% python3 -q
>>> import numpy as np
>>> np.set_printoptions(precision=2, suppress=True, linewidth=200, floatmode="fixed")
>>> rd = lambda a: np.round(a, 2) + 0
>>> M = np.load("mat.npy")
>>> print(M)
[[-2.83  0.06 -0.16 -1.05  0.30 -1.33  1.09  1.59]
 [ 0.06 -1.17  0.32  0.69  0.29  0.05  2.68  1.37]
 [-0.16  0.32 -1.00 -0.32  0.35  1.54  0.30  0.04]
 [-1.05  0.69 -0.32  0.06  0.67 -1.97  1.12  0.30]
 [ 0.30  0.29  0.35  0.67 -1.86  0.57  1.26 -1.30]
 [-1.33  0.05  1.54 -1.97  0.57 -1.05 -1.60 -0.89]
 [ 1.09  2.68  0.30  1.12  1.26 -1.60 -1.65  0.61]
 [ 1.59  1.37  0.04  0.30 -1.30 -0.89  0.61 -0.51]]
>>> ev, V = np.linalg.eigh(M)
>>> vec = np.array([2, 1, -3, 2, 0, -2, -3, -3])
>>> print(vec @ M @ vec)
-88.05
>>> vec = np.array([0, 2, 0, 0, 2, 2, 0, 2])
>>> target = M @ vec
>>> print(rd(target))
[ 1.24  1.08  4.50 -0.62 -4.60 -2.64  5.90 -2.66]
>>> print(rd(np.linalg.solve(M, target + M[:, 6])))
[0.00 2.00 0.00 0.00 2.00 2.00 1.00 2.00]
>>> print(rd(np.linalg.solve(M, -2 * target)))
[ 0.00 -4.00  0.00  0.00 -4.00 -4.00  0.00 -4.00]
>>> print(rd(np.linalg.solve(M, target)))
[0.00 2.00 0.00 0.00 2.00 2.00 0.00 2.00]
>>> print(rd(np.linalg.solve(M.T, M[6])))
[0.00 0.00 0.00 0.00 0.00 0.00 1.00 0.00]
>>> B = np.array([[2, -2, -2, -3], [-2, 3, 0, 3], [-1, -1, -3, -1], [-3, -3, 3, -2]])
>>> W2 = np.array([[-2]])
>>> arr = np.block([[B, np.array([[-2], [1], [3], [3]])], [np.zeros((1, 4)), W2]])
>>> print(arr)
[[ 2.00 -2.00 -2.00 -3.00 -2.00]
 [-2.00  3.00  0.00  3.00  1.00]
 [-1.00 -1.00 -3.00 -1.00  3.00]
 [-3.00 -3.00  3.00 -2.00  3.00]
 [ 0.00  0.00  0.00  0.00 -2.00]]
>>> P = np.triu(np.array([[-3, 3, 3, 0, -2],
...     [3, 1, -1, 3, -2],
...     [0, 0, -1, -1, -1],
...     [3, -3, 2, 2, -2],
...     [0, -1, 0, 3, -1]]), 1) + np.eye(5)
>>> B = P @ arr @ np.linalg.inv(P)
>>> print(P @ arr - arr @ P)
[[ -9.00   0.00 -17.00  10.00   8.00]
 [ -8.00  -2.00  21.00 -14.00  18.00]
 [  3.00   6.00  -1.00   2.00 -10.00]
 [  0.00   9.00   6.00  12.00  -9.00]
 [  0.00   0.00   0.00   0.00   0.00]]
>>> print(B)
[[ -7.00  25.00  35.00 -37.00  11.00]
 [-10.00  25.00  67.00 -10.00  88.00]
 [  2.00  -4.00 -16.00  -3.00 -24.00]
 [ -3.00   6.00  18.00  -2.00  27.00]
 [  0.00   0.00   0.00   0.00  -2.00]]
>>> print(np.trace(B), np.trace(arr))
-2.0 -2.0
